$ python3 -q
>>> import numpy as np
>>> np.set_printoptions(precision=2, suppress=True, linewidth=120)
>>> W0 = np.loadtxt("x.csv", delimiter=",")
>>> print(W0)
[[1. 3. 0. 0. 0. 0.]
 [0. 0. 0. 0. 0. 0.]
 [2. 1. 0. 0. 0. 0.]
 [0. 0. 1. 3. 0. 0.]
 [0. 0. 0. 0. 0. 0.]
 [0. 0. 2. 1. 0. 0.]
 [0. 0. 0. 0. 1. 3.]
 [0. 0. 0. 0. 0. 0.]
 [0. 0. 0. 0. 2. 1.]]
>>> # rows 1 and 4 are equal
>>> M2 = np.c_[W0[:, :3] @ np.array([[4, 1, 1], [0, 4, 3], [2, 0, 1]]), np.array([3, -3, -1, -3, 1, 3, 2, -2, -2])]
>>> print(M2)
[[ 4. 13. 10.  3.]
 [ 0.  0.  0. -3.]
 [ 8.  6.  5. -1.]
 [ 2.  0.  1. -3.]
 [ 0.  0.  0.  1.]
 [ 4.  0.  2.  3.]
 [ 0.  0.  0.  2.]
 [ 0.  0.  0. -2.]
 [ 0.  0.  0. -2.]]
>>> print(np.linalg.norm(np.linalg.qr(W0)[0].T @ M2, axis=0) ** 2 / ((M2 ** 2).sum(axis=0) + 1e-12))
[1.   1.   1.   0.72]
>>> x = np.array([3, 0, 1, -1, 0, -2])
>>> y = W0 @ x
>>> print(np.round(np.linalg.pinv(W0) @ W0, 2) + 0)
[[1. 0. 0. 0. 0. 0.]
 [0. 1. 0. 0. 0. 0.]
 [0. 0. 1. 0. 0. 0.]
 [0. 0. 0. 1. 0. 0.]
 [0. 0. 0. 0. 1. 0.]
 [0. 0. 0. 0. 0. 1.]]
>>> print(np.round(np.linalg.lstsq(W0, y)[0], 2) + 0)
[ 3.  0.  1. -1.  0. -2.]
>>> rng = np.random.default_rng(167247)
>>> y = y + 0.05 * rng.normal(size=9)
>>> print(y)
[ 3.07 -0.01  6.06 -1.96  0.07  1.04 -5.97  0.05 -1.99]
>>> c, *_ = np.linalg.lstsq(W0, y)
>>> print(np.round(W0.T @ (y - W0 @ c), 2) + 0)
[0. 0. 0. 0. 0. 0.]
>>> print(round(float(np.linalg.norm(y - W0 @ c)), 2))
0.09
>>> t3 = np.stack([W0, -1 * W0, W0[::-1]])
>>> print(t3.sum(axis=0))
[[0. 0. 0. 0. 2. 1.]
 [0. 0. 0. 0. 0. 0.]
 [0. 0. 0. 0. 1. 3.]
 [0. 0. 2. 1. 0. 0.]
 [0. 0. 0. 0. 0. 0.]
 [0. 0. 1. 3. 0. 0.]
 [2. 1. 0. 0. 0. 0.]
 [0. 0. 0. 0. 0. 0.]
 [1. 3. 0. 0. 0. 0.]]
>>> print(np.linalg.norm(t3, axis=(1, 2)))
[6.71 6.71 6.71]
>>> print(np.linalg.matrix_rank(t3.reshape(3, -1)))
2
>>> M2 = np.array([[3, -2], [1, -2], [3, -1], [-1, 1], [-2, -2], [-3, 2]])
>>> print(M2.T @ W0.T)
[[  6.   0.   7.   0.   0.   5. -11.   0.  -7.]
 [ -8.   0.  -6.   2.   0.  -1.   4.   0.  -2.]]
>>> print(np.einsum("ij,ij->i", W0, W0))
[10.  0.  5. 10.  0.  5. 10.  0.  5.]
>>> print(W0 @ M2)
[[  6.  -8.]
 [  0.   0.]
 [  7.  -6.]
 [  0.   2.]
 [  0.   0.]
 [  5.  -1.]
 [-11.   4.]
 [  0.   0.]
 [ -7.  -2.]]
>>> print(np.linalg.matrix_rank(W0 @ M2))
2
>>> M = np.loadtxt("a.csv", delimiter=",")
>>> print(M)
[[0.97 0.18]
 [0.18 0.03]]
>>> # projection: eigenvalues are 0 or 1
>>> U, s, VT = np.linalg.svd(M)
>>> print(s.round(2) + 0)
[1. 0.]
>>> M2 = U[:, :1] @ np.diag(s[:1]) @ VT[:1]
>>> print(np.linalg.matrix_rank(M, rtol=0.05))
1
>>> print(np.linalg.matrix_rank(M2))
1
>>> w, vecs = np.linalg.eigh(M)
>>> x = np.array([1, -1])
>>> print(vecs * np.abs(w) @ vecs.T)
[[0.97 0.18]
 [0.18 0.03]]
>>> print(np.linalg.eigvalsh(M[1:, 1:]))
[0.03]
>>> print(round(x @ M @ x / (x @ x), 2), np.round(w[0], 2), np.round(w[-1], 2))
0.32 -0.0 1.0
>>> print(np.round(np.abs(M).sum(axis=1).max(), 2), round(float(np.abs(w).max()), 2))
1.14 1.0
>>> print((np.sign(vecs[:, -1].round(6)) == np.sign(vecs[0, -1].round(6))).astype(int))
[1 1]
>>> print(np.linalg.cond(M) > 100)
True
>>> print(np.round(np.linalg.norm(M, 2) / np.linalg.norm(M), 2))
1.0
>>> mat = np.load("dump.npy")
>>> print(mat)
[[  8.59  -5.44  -2.42]
 [ 13.37  -1.5    7.85]
 [ -3.07   2.29  -6.4 ]
 [  1.88  -9.64   2.12]
 [  4.64   1.58  -2.9 ]
 [-24.15   2.5    2.54]
 [  7.78   5.18   9.83]
 [  6.19   7.85   0.97]
 [ -3.61  -2.43   7.45]
 [ -5.57   5.05   4.91]
 [  2.91   3.88  -0.11]
 [  8.93   3.26   1.34]
 [-15.97   6.27   7.24]
 [ -6.01  -2.98  -1.85]
 [ -6.08  -0.04 -10.43]
 [  4.44  -0.29  -0.11]
 [ -4.01  -1.02  -3.74]
 [  7.82   7.49  -8.91]
 [ 13.45  -1.42   1.1 ]
 [-12.86   3.95  -2.94]
 [  2.09   3.34  -8.19]
 [ -2.5    1.1   12.73]
 [ -8.01   0.12  -7.17]
 [  4.23   5.88  -6.94]
 [ -5.23   9.32   8.15]]
>>> W2 = mat[[21, 12]].astype(float)
>>> for _ in range(7):
...     labels = np.linalg.norm(mat[:, None] - W2, axis=-1).argmin(axis=1)
...     W2 = np.array([mat[labels == j].mean(axis=0) for j in range(2)])
... 
>>> print(labels)
[0 0 1 0 0 1 0 0 1 1 0 0 1 1 1 0 1 0 0 1 0 1 1 0 1]
>>> print(np.abs(W2[1] - W2[0]).argmax())
0
>>> print(W2[1] - W2[0])
[-14.73   0.46   1.36]
>>> x = np.array([2, 3, 2])
>>> y = mat @ x
>>> print(np.linalg.solve(mat.T @ mat, mat.T @ y))
[2. 3. 2.]
>>> print(np.round(np.linalg.pinv(mat) @ mat, 2) + 0)
[[1. 0. 0.]
 [0. 1. 0.]
 [0. 0. 1.]]
>>> y = y + 0.05 * rng.normal(size=25)
>>> print(y)
[ -3.93  37.89 -12.04 -20.92   8.26 -35.71  50.85  37.91   0.41  13.84  17.22  30.32   1.38 -24.6  -33.1    7.74 -18.56
  20.26  24.85 -19.72  -2.14  23.78 -29.95  12.24  33.8 ]
>>> c, *_ = np.linalg.lstsq(mat, y)
>>> print(c)
[2. 3. 2.]
>>> labels = mat[:, 2] > np.median(mat[:, 2])
>>> u = mat[labels].mean(axis=0) - mat[~labels].mean(axis=0)
>>> print(u)
[-0.04  0.69 10.3 ]
>>> J = np.loadtxt("run11.csv", delimiter=",")
>>> print(J)
[[-0.16  0.5  -0.83  0.19]
 [-0.08 -0.07 -0.25 -0.96]
 [ 0.73 -0.51 -0.43  0.09]
 [-0.65 -0.69 -0.25  0.17]]
>>> t3 = np.stack([J, 3 * J, J[::-1]])
>>> print((t3 @ J.T).shape)
(3, 4, 4)
>>> print(np.round(np.einsum("bij,cij->bc", t3, t3), 2) + 0)
[[ 4. 12.  0.]
 [12. 36.  0.]
 [ 0.  0.  4.]]
>>> print(t3.shape)
(3, 4, 4)
>>> print(np.linalg.matrix_rank(t3))
[4 4 4]
>>> E = np.load("data.npy")
>>> print(E)
[[0.4  0.2  0.2  0.2 ]
 [0.   0.33 0.33 0.33]
 [0.33 0.   0.67 0.  ]
 [0.   0.   0.   1.  ]]
>>> labels = rng.permutation(4)
>>> M2 = E[:, labels] * rng.choice([-1, 1], 4)
>>> print(M2)
[[ 0.2  -0.4   0.2  -0.2 ]
 [ 0.33 -0.    0.33 -0.33]
 [ 0.   -0.33  0.   -0.67]
 [ 1.   -0.    0.   -0.  ]]
>>> U, _, VT = np.linalg.svd(E.T @ M2)
>>> print(labels)
[3 0 1 2]
>>> U, s, VT = np.linalg.svd(M2, full_matrices=False)
>>> print(U.shape, s.shape, VT.shape)
(4, 4) (4,) (4, 4)
>>> print(np.round(VT @ VT.T, 2) + 0)
[[1. 0. 0. 0.]
 [0. 1. 0. 0.]
 [0. 0. 1. 0.]
 [0. 0. 0. 1.]]
>>> print(s)
[1.12 0.85 0.32 0.29]
>>> print(np.round(U.T @ U, 2) + 0)
[[1. 0. 0. 0.]
 [0. 1. 0. 0.]
 [0. 0. 1. 0.]
 [0. 0. 0. 1.]]
>>> print(np.allclose(U * s @ VT, M2))
True
>>> labels = rng.permutation(4)
>>> print(labels)
[3 0 2 1]
>>> M2 = E[labels][:, labels]
>>> print(np.trace(M2))
2.4
>>> print(np.diag(M2))
[1.   0.4  0.67 0.33]
>>> print(M2)
[[1.   0.   0.   0.  ]
 [0.2  0.4  0.2  0.2 ]
 [0.   0.33 0.67 0.  ]
 [0.33 0.   0.33 0.33]]
>>> print(np.round(np.linalg.det(M2), 2), np.round(np.linalg.det(E[labels]), 2))
0.09 0.09
>>> M2 = np.array([[-2, -1], [-2, -1], [0, -1], [-1, 2]])
>>> W2 = np.array([[-1, 2, 1], [3, 1, -2]])
>>> A = M2 @ W2
>>> print(A)
[[-1 -5  0]
 [-1 -5  0]
 [-3 -1  2]
 [ 7  0 -5]]
>>> rk = np.linalg.matrix_rank(A)
>>> print(rk)
2
>>> null = np.linalg.svd(A)[2][rk:].T
>>> print(np.allclose(A @ null, 0))
True
>>> print(round(np.linalg.norm(A, 2) / np.linalg.norm(A), 2))
0.81
>>> print([round(float(x), 2) for x in np.linalg.svd(A, compute_uv=False)[:3]])
[9.58, 6.94, 0.0]
>>> print(np.linalg.matrix_rank(A, rtol=0.1))
2
>>> U, s, VT = np.linalg.svd(A)
>>> print(s.round(2) + 0)
[9.58 6.94 0.  ]
>>> print(np.argmax(s[:-1] / (s[1:] + 1e-6)) + 1)
2
>>> M2 = U[:, :2] @ np.diag(s[:2]) @ VT[:2]
>>> print(np.linalg.matrix_rank(A, rtol=0.05))
2
>>> print(round(np.linalg.norm(A - M2, 2), 2), round(s[2], 2))
0.0 0.0
>>> print(M2.round(2) + 0)
[[-1. -5.  0.]
 [-1. -5.  0.]
 [-3. -1.  2.]
 [ 7.  0. -5.]]
>>> def softmax(z):
...     e = np.exp(z - z.max(axis=-1, keepdims=True))
...     return e / e.sum(axis=-1, keepdims=True)
... 
>>> print(np.round(softmax(A[0]), 2) + 0)
[0.27 0.   0.73]
>>> print(softmax(A).sum(axis=1))
[1. 1. 1. 1.]
>>> print(np.round(softmax(A[0] + 3), 2) + 0)
[0.27 0.   0.73]
>>> att = A @ A.T / np.sqrt(3)
>>> print(np.round(softmax(att + np.triu(np.full(att.shape, -np.inf), 1)), 2) + 0)
[[1.   0.   0.   0.  ]
 [0.5  0.5  0.   0.  ]
 [0.03 0.03 0.94 0.  ]
 [0.   0.   0.   1.  ]]
>>> print(softmax(att).round(6).argmax(axis=1))
[0 0 2 3]
>>> x = np.array([4, 0, 2])
>>> print(np.linalg.norm(A @ x) <= np.linalg.norm(A, 2) * np.linalg.norm(x) + 1e-9)
True
>>> print((A @ x).argmax())
3
>>> print(A @ (2 * x))
[ -8  -8 -16  36]
>>> print(A @ x)
[-4 -4 -8 18]
>>> print(A @ np.ones(3))
[-6. -6. -2.  2.]
>>> data = np.load("layer0.npy")
>>> print(data)
[[5. 4. 4.]
 [4. 5. 4.]
 [4. 4. 5.]]
>>> W1 = np.array([[-2, 1, 2, -1, 2], [2, -1, 3, -1, -1], [0, 3, 0, 0, 3]])
>>> c = np.array([-1, 5, 0, -1, -1])
>>> H = np.maximum(data @ W1 + c, 0)
>>> print((H > 0).astype(int))
[[0 1 1 0 1]
 [1 1 1 0 1]
 [0 1 1 0 1]]
>>> print(np.linalg.matrix_rank(H))
3
>>> W2 = np.array([[3, -3], [1, -1], [1, 3], [1, -3], [-1, 0]])
>>> print(W1 @ W2)
[[-6 14]
 [ 8  7]
 [ 0 -3]]
>>> m1 = np.loadtxt("test3.csv", delimiter=",")
>>> print(m1)
[[-4.49  2.76  3.51]
 [-4.58  2.71  3.42]
 [-6.45  1.77  1.55]
 [-3.78  3.11  4.22]
 [-2.32  3.84  5.68]
 [-0.13  4.93  7.87]
 [-3.16  3.42  4.84]
 [-4.53  2.73  3.47]
 [-1.49  4.26  6.51]
 [-4.43  2.79  3.57]
 [-5.59  2.21  2.41]
 [-4.75  2.62  3.25]
 [-7.01  1.49  0.99]
 [-5.15  2.43  2.85]
 [-1.24  4.38  6.76]
 [-3.52  3.24  4.48]
 [-5.03  2.48  2.97]
 [-3.34  3.33  4.66]
 [-0.42  4.79  7.58]
 [-2.79  3.6   5.21]
 [-1.26  4.37  6.74]
 [-2.58  3.71  5.42]]
>>> # rank 2
>>> dist = np.linalg.norm(m1[:, None] - m1[None], axis=-1)
>>> print(dist[:5, :5])
[[0.   0.13 2.95 1.06 3.24]
 [0.13 0.   2.82 1.19 3.38]
 [2.95 2.82 0.   4.01 6.19]
 [1.06 1.19 4.01 0.   2.18]
 [3.24 3.38 6.19 2.18 0.  ]]
>>> print(dist.mean(axis=1).argmax())
12
>>> print(np.linalg.matrix_rank(dist ** 2))
3
>>> print(np.unravel_index(dist.round(6).argmax(), dist.shape))
(np.int64(5), np.int64(12))
